$ python3 -q
>>> import numpy as np
>>> np.set_printoptions(precision=1, suppress=True, linewidth=140)
>>> mat = np.load("a.npy")
>>> mat
array([[ 0,  0,  0],
       [-1,  2, -1],
       [-1,  2, -1],
       [-1, -2,  1],
       [-1, -2, -1],
       [ 0,  0,  0],
       [ 0,  0,  0],
       [-1, -2,  1],
       [ 0,  0,  0],
       [-1, -2,  1],
       [ 0,  0,  0],
       [ 0,  0,  0],
       [ 0,  0,  0],
       [ 0,  0,  0],
       [-1,  2, -1],
       [ 0,  0,  0],
       [-2,  0, -2],
       [ 0,  0,  0]])
>>> P = mat @ np.linalg.solve(mat.T @ mat, mat.T)
>>> P @ mat[:, 1]
array([ 0.,  2.,  2., -2., -2.,  0.,  0., -2.,  0., -2.,  0.,  0.,  0.,  0.,  2.,  0.,  0.,  0.])
>>> np.diag(P)
array([0. , 0.3, 0.3, 0.3, 0.6, 0. , 0. , 0.3, 0. , 0.3, 0. , 0. , 0. , 0. , 0.3, 0. , 0.6, 0. ])
>>> basis = mat[[3, 17]].astype(float)
>>> for _ in range(7):
...     idx = np.linalg.norm(mat[:, None] - basis, axis=-1).argmin(axis=1)
...     basis = np.array([mat[idx == j].mean(axis=0) for j in range(2)])
... 
>>> idx
array([1, 1, 1, 0, 0, 1, 1, 0, 1, 0, 1, 1, 1, 1, 1, 1, 1, 1])
>>> np.abs(basis[1] - basis[0]).argmax()
np.int64(1)
>>> basis[1] - basis[0]
array([ 0.6,  2.4, -0.9])
>>> basis
array([[-1. , -2. ,  0.5],
       [-0.4,  0.4, -0.4]])
>>> Xc = mat - mat.mean(axis=0)
>>> Uu, sv, Vt = np.linalg.svd(Xc, full_matrices=False)
>>> sv
array([5.7, 3.1, 1.6])
>>> (np.sign(Uu[:, 0]) == np.sign(Uu[0, 0])).astype(int)
array([1, 1, 1, 0, 0, 1, 1, 0, 1, 0, 1, 1, 1, 1, 1, 1, 1, 1])
>>> np.round(Xc.mean(axis=0), 1) + 0
array([0., 0., 0.])
>>> np.linalg.matrix_rank(Xc)
np.int64(3)
>>> np.abs(Vt[0]).argmax()
np.int64(1)
>>> d = np.linalg.norm(mat[:, None] - mat[None], axis=-1)
>>> d[:5, :5]
array([[0. , 2.4, 2.4, 2.4, 2.4],
       [2.4, 0. , 0. , 4.5, 4. ],
       [2.4, 0. , 0. , 4.5, 4. ],
       [2.4, 4.5, 4.5, 0. , 2. ],
       [2.4, 4. , 4. , 2. , 0. ]])
>>> (d + 1e9 * np.eye(18)).round(6).argmin(axis=1)
array([5, 2, 1, 7, 3, 0, 0, 3, 0, 3, 0, 0, 0, 0, 1, 0, 1, 0])
>>> d[11].round(6).argsort(kind="stable")[:4]
array([0, 5, 6, 8])
>>> E = np.loadtxt("sample17.csv", delimiter=",")
>>> E
array([[ 3. ,  5. , -5.1],
       [-0.8, -2.9,  1.7],
       [ 7.2,  2.4,  3.3],
       [-8.6, -3.4, -1.7],
       [-0.6, -0.1, -0.9],
       [ 4.5,  6. , -3.7],
       [ 1.1,  1.4, -1.9],
       [ 5.6,  4.1, -1.8],
       [ 1.1, -1.5,  3.9],
       [ 0.3, -1.6,  2.1],
       [-1.9, -8.3,  4.5],
       [-3.3, -3.4,  0.4],
       [ 0.4, -4.5,  2.6],
       [ 3.6,  6.6, -3.8],
       [ 5.3,  2.4,  1.4],
       [ 0.7, -1. ,  2.7],
       [-2.6,  0.8, -0.6],
       [-4.1, -1.1, -0.5],
       [-4.7, -2.1, -2.1],
       [-1.9, -5.1,  0.1],
       [-7.3, -2.7,  0.3],
       [ 3.7,  3.3, -2.8],
       [-4. , -2.3, -1.6]])
>>> M2 = np.c_[E[:, :2] @ np.array([[2, 0], [1, 0]]), np.array([2, 2, 0, 2, 1, 2, 2, 0, 2, 1, 1, 0, 1, 2, 2, 2, 2, 0, 1, 0, 1, 0, 2])]
>>> M2
array([[ 11. ,   0. ,   2. ],
       [ -4.5,   0. ,   2. ],
       [ 16.8,   0. ,   0. ],
       [-20.6,   0. ,   2. ],
       [ -1.3,   0. ,   1. ],
       [ 15. ,   0. ,   2. ],
       [  3.6,   0. ,   2. ],
       [ 15.3,   0. ,   0. ],
       [  0.7,   0. ,   2. ],
       [ -1. ,   0. ,   1. ],
       [-12.1,   0. ,   1. ],
       [-10. ,   0. ,   0. ],
       [ -3.7,   0. ,   1. ],
       [ 13.8,   0. ,   2. ],
       [ 13. ,   0. ,   2. ],
       [  0.4,   0. ,   2. ],
       [ -4.4,   0. ,   2. ],
       [ -9.3,   0. ,   0. ],
       [-11.5,   0. ,   1. ],
       [ -8.9,   0. ,   0. ],
       [-17.3,   0. ,   1. ],
       [ 10.7,   0. ,   0. ],
       [-10.3,   0. ,   2. ]])
>>> np.round(np.linalg.norm(M2 - E @ np.linalg.lstsq(E, M2)[0], axis=0), 1) + 0
array([0., 0., 7.])
>>> np.round(np.linalg.lstsq(E, M2[:, 0])[0], 1) + 0
array([2., 1., 0.])
>>> np.linalg.matrix_rank(np.c_[E, M2])
np.int64(4)
>>> np.round(np.linalg.norm(np.linalg.qr(E)[0].T @ M2, axis=0) ** 2 / ((M2 ** 2).sum(axis=0) + 1e-12), 1) + 0
array([1., 0., 0.])
